$ python3 -q
>>> import numpy as np
>>> from numpy import linalg as LA
>>> np.set_printoptions(precision=4, suppress=True, linewidth=120, floatmode="fixed")
>>> def rd(a):
...     return np.round(a, 4) + 0
... 
>>> feats = np.load("run14.npy")
>>> feats
array([[10,  5, 15,  0,  0,  5, 10,  0,  5, 10, 10,  0],
       [ 6,  3,  9,  0,  0,  3,  6,  0,  3,  6,  6,  0],
       [16,  8, 24,  0,  0,  8, 16,  0,  8, 16, 16,  0],
       [ 2,  1,  3,  0,  0,  1,  2,  0,  1,  2,  2,  0],
       [ 2,  1,  3,  0,  0,  1,  2,  0,  1,  2,  2,  0],
       [ 4,  2,  6,  0,  0,  2,  4,  0,  2,  4,  4,  0],
       [10,  5, 15,  0,  0,  5, 10,  0,  5, 10, 10,  0],
       [16,  8, 24,  0,  0,  8, 16,  0,  8, 16, 16,  0],
       [12,  6, 18,  0,  0,  6, 12,  0,  6, 12, 12,  0],
       [ 2,  1,  3,  0,  0,  1,  2,  0,  1,  2,  2,  0],
       [10,  5, 15,  0,  0,  5, 10,  0,  5, 10, 10,  0],
       [ 8,  4, 12,  0,  0,  4,  8,  0,  4,  8,  8,  0],
       [ 2,  1,  3,  0,  0,  1,  2,  0,  1,  2,  2,  0]])
>>> other = feats[0, 0] * feats[1:] - np.outer(feats[1:, 0], feats[0])
>>> other
array([[0, 0, 0, 0, 0, 0, 0, 0, 0, 0, 0, 0],
       [0, 0, 0, 0, 0, 0, 0, 0, 0, 0, 0, 0],
       [0, 0, 0, 0, 0, 0, 0, 0, 0, 0, 0, 0],
       [0, 0, 0, 0, 0, 0, 0, 0, 0, 0, 0, 0],
       [0, 0, 0, 0, 0, 0, 0, 0, 0, 0, 0, 0],
       [0, 0, 0, 0, 0, 0, 0, 0, 0, 0, 0, 0],
       [0, 0, 0, 0, 0, 0, 0, 0, 0, 0, 0, 0],
       [0, 0, 0, 0, 0, 0, 0, 0, 0, 0, 0, 0],
       [0, 0, 0, 0, 0, 0, 0, 0, 0, 0, 0, 0],
       [0, 0, 0, 0, 0, 0, 0, 0, 0, 0, 0, 0],
       [0, 0, 0, 0, 0, 0, 0, 0, 0, 0, 0, 0],
       [0, 0, 0, 0, 0, 0, 0, 0, 0, 0, 0, 0]])
>>> np.flatnonzero(~other.round(6).any(axis=1))
array([ 0,  1,  2,  3,  4,  5,  6,  7,  8,  9, 10, 11])
>>> feats[:, 0] / feats[0, 0]
array([1.0000, 0.6000, 1.6000, 0.2000, 0.2000, 0.4000, 1.0000, 1.6000, 1.2000, 0.2000, 1.0000, 0.8000, 0.2000])
>>> U, s, Vh = LA.svd(feats)
>>> evecs = Vh[:(s > 1e-8).sum()]
>>> rng = np.random.default_rng(752089)
>>> x0 = feats[5] + 4 * feats[10] + rng.integers(2) * np.eye(12)[6]
>>> x0
array([44.0000, 22.0000, 66.0000,  0.0000,  0.0000, 22.0000, 44.0000,  0.0000, 22.0000, 44.0000, 44.0000,  0.0000])
>>> rd(np.diag(evecs.T @ evecs))
array([0.1429, 0.0357, 0.3214, 0.0000, 0.0000, 0.0357, 0.1429, 0.0000, 0.0357, 0.1429, 0.1429, 0.0000])
>>> rd(LA.norm(x0 - evecs.T @ evecs @ x0))
np.float64(0.0)
>>> rd(evecs.T @ evecs)
array([[0.1429, 0.0714, 0.2143, 0.0000, 0.0000, 0.0714, 0.1429, 0.0000, 0.0714, 0.1429, 0.1429, 0.0000],
       [0.0714, 0.0357, 0.1071, 0.0000, 0.0000, 0.0357, 0.0714, 0.0000, 0.0357, 0.0714, 0.0714, 0.0000],
       [0.2143, 0.1071, 0.3214, 0.0000, 0.0000, 0.1071, 0.2143, 0.0000, 0.1071, 0.2143, 0.2143, 0.0000],
       [0.0000, 0.0000, 0.0000, 0.0000, 0.0000, 0.0000, 0.0000, 0.0000, 0.0000, 0.0000, 0.0000, 0.0000],
       [0.0000, 0.0000, 0.0000, 0.0000, 0.0000, 0.0000, 0.0000, 0.0000, 0.0000, 0.0000, 0.0000, 0.0000],
       [0.0714, 0.0357, 0.1071, 0.0000, 0.0000, 0.0357, 0.0714, 0.0000, 0.0357, 0.0714, 0.0714, 0.0000],
       [0.1429, 0.0714, 0.2143, 0.0000, 0.0000, 0.0714, 0.1429, 0.0000, 0.0714, 0.1429, 0.1429, 0.0000],
       [0.0000, 0.0000, 0.0000, 0.0000, 0.0000, 0.0000, 0.0000, 0.0000, 0.0000, 0.0000, 0.0000, 0.0000],
       [0.0714, 0.0357, 0.1071, 0.0000, 0.0000, 0.0357, 0.0714, 0.0000, 0.0357, 0.0714, 0.0714, 0.0000],
       [0.1429, 0.0714, 0.2143, 0.0000, 0.0000, 0.0714, 0.1429, 0.0000, 0.0714, 0.1429, 0.1429, 0.0000],
       [0.1429, 0.0714, 0.2143, 0.0000, 0.0000, 0.0714, 0.1429, 0.0000, 0.0714, 0.1429, 0.1429, 0.0000],
       [0.0000, 0.0000, 0.0000, 0.0000, 0.0000, 0.0000, 0.0000, 0.0000, 0.0000, 0.0000, 0.0000, 0.0000]])
>>> LA.matrix_rank(np.vstack([feats, x0]))
np.int64(1)
>>> U, s, Vh = LA.svd(feats)
>>> np.argmax(s[:-1] / (s[1:] + 1e-6)) + 1
np.int64(1)
>>> other = U[:, :1] @ np.diag(s[:1]) @ Vh[:1]
>>> rd(LA.norm(feats - other, 2)), rd(s[1])
(np.float64(0.0), np.float64(0.0))
>>> rd(np.abs(feats - other).max())
np.float64(0.0)
>>> other = np.array([[0, -3],
...     [-4, -1],
...     [3, -4],
...     [1, -3],
...     [-5, -4],
...     [4, 1],
...     [-3, -1],
...     [1, -4],
...     [2, 1],
...     [-1, -3],
...     [2, 5],
...     [0, -5]])
>>> np.vstack([feats, other.T]).shape
(15, 12)
>>> K = np.load("w.npy")
>>> K
array([[ 0.0000, -2.0000, -3.0000, -3.0000,  3.0000, -1.0000,  0.0000, -2.0000],
       [-2.0000,  0.0000,  0.0000,  0.0000,  0.0000,  0.0000,  0.0000,  0.0000],
       [-3.0000,  0.0000,  0.0000,  0.0000,  0.0000,  0.0000,  0.0000,  0.0000],
       [-3.0000,  0.0000,  0.0000,  0.0000,  0.0000,  0.0000,  0.0000,  0.0000],
       [ 3.0000,  0.0000,  0.0000,  0.0000,  0.0000,  0.0000,  0.0000,  0.0000],
       [-1.0000,  0.0000,  0.0000,  0.0000,  0.0000,  0.0000,  0.0000,  0.0000],
       [ 0.0000,  0.0000,  0.0000,  0.0000,  0.0000,  0.0000,  0.0000,  0.0000],
       [-2.0000,  0.0000,  0.0000,  0.0000,  0.0000,  0.0000,  0.0000,  0.0000]])
>>> rk = LA.matrix_rank(K)
>>> rk
np.int64(2)
>>> ns = LA.svd(K)[2][rk:].T
>>> rd(ns @ ns.T)
array([[ 0.0000,  0.0000,  0.0000,  0.0000,  0.0000,  0.0000,  0.0000,  0.0000],
       [ 0.0000,  0.8889, -0.1667, -0.1667,  0.1667, -0.0556,  0.0000, -0.1111],
       [ 0.0000, -0.1667,  0.7500, -0.2500,  0.2500, -0.0833,  0.0000, -0.1667],
       [ 0.0000, -0.1667, -0.2500,  0.7500,  0.2500, -0.0833,  0.0000, -0.1667],
       [ 0.0000,  0.1667,  0.2500,  0.2500,  0.7500,  0.0833,  0.0000,  0.1667],
       [ 0.0000, -0.0556, -0.0833, -0.0833,  0.0833,  0.9722,  0.0000, -0.0556],
       [ 0.0000,  0.0000,  0.0000,  0.0000,  0.0000,  0.0000,  1.0000,  0.0000],
       [ 0.0000, -0.1111, -0.1667, -0.1667,  0.1667, -0.0556,  0.0000,  0.8889]])
>>> [int(LA.matrix_rank(K[:, :j + 1])) for j in range(8)]
[1, 2, 2, 2, 2, 2, 2, 2]
>>> ns.shape
(8, 6)
>>> [int(LA.matrix_rank(np.delete(K, i, axis=0))) for i in range(8)]
[1, 2, 2, 2, 2, 2, 2, 2]
>>> [int(LA.matrix_rank(K[:i])) for i in range(1, len(K) + 1)]
[1, 2, 2, 2, 2, 2, 2, 2]
>>> LA.matrix_rank(feats, rtol=0.1)
np.int64(1)
>>> np.flatnonzero(LA.matrix_power((K != 0) + (K.T != 0) + np.eye(8), 8)[0])
array([0, 1, 2, 3, 4, 5, 7])
>>> rd(np.sort(LA.eigvals(K).real))
array([-6.0000,  0.0000,  0.0000,  0.0000,  0.0000,  0.0000,  0.0000,  6.0000])
>>> (LA.matrix_power((K != 0) + (K.T != 0) + np.eye(8), 8) > 0).astype(int)
array([[1, 1, 1, 1, 1, 1, 0, 1],
       [1, 1, 1, 1, 1, 1, 0, 1],
       [1, 1, 1, 1, 1, 1, 0, 1],
       [1, 1, 1, 1, 1, 1, 0, 1],
       [1, 1, 1, 1, 1, 1, 0, 1],
       [1, 1, 1, 1, 1, 1, 0, 1],
       [0, 0, 0, 0, 0, 0, 1, 0],
       [1, 1, 1, 1, 1, 1, 0, 1]])
>>> [round(float(x), 4) for x in LA.svd(K, compute_uv=False)[:3]]
[6.0, 6.0, 0.0]
>>> LA.cond(K) > 100
np.True_
>>> np.argsort(-LA.norm(K, axis=0).round(6), kind="stable")[:3]
array([0, 2, 3])
>>> X = np.load("arr.npy")
>>> X
array([[ 122,   12,   78,  -41,  -58,   30,  -24,  110,  -50],
       [  12,  464,    5,  -15,  -37,   42,   80,  -18,  -52],
       [  78,    5,  167,  -23,   41,  -32,  -32,   87,  -58],
       [ -41,  -15,  -23,  215,   49, -133,   63,  -12,  171],
       [ -58,  -37,   41,   49,  245,  -87,  -59, -135,   81],
       [  30,   42,  -32, -133,  -87,  198,  -45,   10, -101],
       [ -24,   80,  -32,   63,  -59,  -45,  222,  140,   64],
       [ 110,  -18,   87,  -12, -135,   10,  140,  302,  -65],
       [ -50,  -52,  -58,  171,   81, -101,   64,  -65,  206]])
>>> evals, evecs = LA.eigh(X)
>>> x0 = np.array([-1, 3, -3, 1, 3, -2, 0, -1, 0])
>>> np.abs(X).sum(axis=1).max(), rd(np.abs(evals).max())
(np.int64(879), np.float64(639.1664))
>>> x0 @ X @ x0
np.int64(11521)
>>> rd(LA.eigvalsh(X[1:, 1:]))
array([ 11.0561,  27.8383,  75.4864, 107.4421, 262.2653, 446.2466, 481.2190, 607.4462])
>>> rd(x0 @ X @ x0 / (x0 @ x0)), rd(evals[0]), rd(evals[-1])
(np.float64(338.8529), np.float64(0.0), np.float64(639.1664))
>>> rd(evecs * np.maximum(evals, 0) @ evecs.T)
array([[ 122.0000,   12.0000,   78.0000,  -41.0000,  -58.0000,   30.0000,  -24.0000,  110.0000,  -50.0000],
       [  12.0000,  464.0000,    5.0000,  -15.0000,  -37.0000,   42.0000,   80.0000,  -18.0000,  -52.0000],
       [  78.0000,    5.0000,  167.0000,  -23.0000,   41.0000,  -32.0000,  -32.0000,   87.0000,  -58.0000],
       [ -41.0000,  -15.0000,  -23.0000,  215.0000,   49.0000, -133.0000,   63.0000,  -12.0000,  171.0000],
       [ -58.0000,  -37.0000,   41.0000,   49.0000,  245.0000,  -87.0000,  -59.0000, -135.0000,   81.0000],
       [  30.0000,   42.0000,  -32.0000, -133.0000,  -87.0000,  198.0000,  -45.0000,   10.0000, -101.0000],
       [ -24.0000,   80.0000,  -32.0000,   63.0000,  -59.0000,  -45.0000,  222.0000,  140.0000,   64.0000],
       [ 110.0000,  -18.0000,   87.0000,  -12.0000, -135.0000,   10.0000,  140.0000,  302.0000,  -65.0000],
       [ -50.0000,  -52.0000,  -58.0000,  171.0000,   81.0000, -101.0000,   64.0000,  -65.0000,  206.0000]])
>>> F = np.load("mat.npy")
>>> F
array([[  1.1000,  -0.5000,   1.4000,  -1.1000,   0.1000,   0.9000,  -1.0000,   1.1000,   1.0000],
       [  0.6000,  -0.5000,  -0.5000,  -0.4000,   0.8000,   0.5000,  -0.1000,   1.7000,  -0.3000],
       [  0.2000,   0.0000,   2.1000,   0.4000,   0.4000,   0.7000,   1.1000,   0.2000,  -0.5000],
       [ -0.6000,  -1.1000,  -0.3000,   0.6000,   0.0000,   0.4000,  -0.7000,  -1.4000,  -1.3000],
       [  1.3000,  -0.7000,   1.1000,   1.1000,  -0.3000,   0.4000,   0.7000,  -0.2000,  -0.5000],
       [  0.8000,   0.1000,   0.2000,   0.3000,   0.4000,   1.1000,  -0.7000,  -1.2000,   0.9000],
       [ -0.7000,   0.4000,  -0.2000,  -1.3000,  -0.1000,   1.1000,  -0.8000,  -0.7000,  -0.3000],
       [ -0.5000,  -0.3000,  -0.6000,  -0.7000,  -0.2000,   1.7000,   1.1000,  -1.0000,   0.2000],
       [  0.7000,  -1.6000,   0.7000,  -0.3000,   0.7000,   0.5000,  -0.7000,   0.2000,  -0.4000],
       [  0.8000,   0.5000,   1.2000,   1.9000,  -0.5000,   1.9000,   0.4000,   0.6000,   0.6000],
       [ -0.7000,  -0.5000,  -0.1000,  -1.4000,   1.0000,  -0.8000,   2.5000,   0.1000,   0.7000],
       [ -1.0000,   0.6000,   1.0000,   0.6000,   1.3000,  -0.9000,  -0.3000,   0.9000,   1.4000],
       [ -8.0000,   3.0000, -17.0000,  -3.0000,  -5.0000,  15.0000, -10.0000,  -1.0000,   4.0000],
       [  0.7000,   1.6000,  -0.7000,  -0.3000,   0.5000,   1.1000,   0.6000,   1.4000,  -1.3000],
       [ -1.2000,   0.2000,   0.8000,  -0.7000,   0.3000,   1.6000,  -1.1000,   0.5000,  -0.4000],
       [ -0.4000,  -0.3000,   1.0000,  -1.1000,  -0.9000,  -1.3000,   0.7000,  -0.9000,   1.5000],
       [  0.5000,  -0.4000,  -0.5000,   0.9000,  -0.3000,   0.5000,   1.0000,  -1.2000,  -0.5000],
       [ -0.6000,  -0.3000,   0.2000,   0.6000,  -1.2000,   0.2000,  -1.8000,   1.1000,   0.2000],
       [ -0.7000,   1.0000,   0.2000,  -0.5000,  -0.9000,   0.0000,   0.5000,   0.0000,   0.1000],
       [ -0.6000,  -2.6000,   0.1000,  -0.7000,  -0.1000,  -0.7000,   2.3000,   0.8000,   0.6000],
       [ -0.9000,  -0.4000,   1.1000,  -1.0000,   1.2000,   0.1000,  -0.4000,  -0.5000,  -0.2000],
       [ -0.2000,  -1.3000,   1.4000,   0.6000,  -0.4000,   0.0000,   0.3000,  -1.1000,   0.5000],
       [  1.4000,   0.7000,   0.2000,  -1.3000,  -1.7000,  -0.5000,  -0.6000,  -0.4000,  -0.6000],
       [  0.0000,  -0.4000,   0.4000,  -0.3000,  -0.9000,  -0.1000,  -1.2000,   0.6000,   0.3000],
       [  1.4000,  -0.6000,   1.0000,  -0.4000,   1.2000,  -1.4000,  -0.9000,  -0.5000,  -1.0000],
       [ -0.4000,   0.2000,  -0.6000,   0.6000,   0.7000,  -0.1000,  -1.1000,  -0.7000,   0.3000],
       [ -1.4000,   0.8000,  -0.8000,  -0.7000,   0.0000,   2.1000,  -1.0000,   0.6000,  -1.1000],
       [  0.1000,  -0.4000,   0.2000,   0.6000,  -0.1000,   0.3000,   0.4000,  -0.8000,  -0.3000]])
>>> Ac = F - F.mean(axis=0)
>>> U, s, Vh = LA.svd(Ac, full_matrices=False)
>>> rd(s ** 2 / (s ** 2).sum())
array([0.8339, 0.0360, 0.0270, 0.0256, 0.0206, 0.0182, 0.0160, 0.0121, 0.0106])
>>> rd(s)
array([27.2160,  5.6521,  4.8940,  4.7719,  4.2811,  4.0174,  3.7710,  3.2830,  3.0710])
>>> np.abs(U[:, 0]).argmax()
np.int64(12)
>>> rd((s ** 2).sum() ** 2 / (s ** 4).sum())
np.float64(1.43)
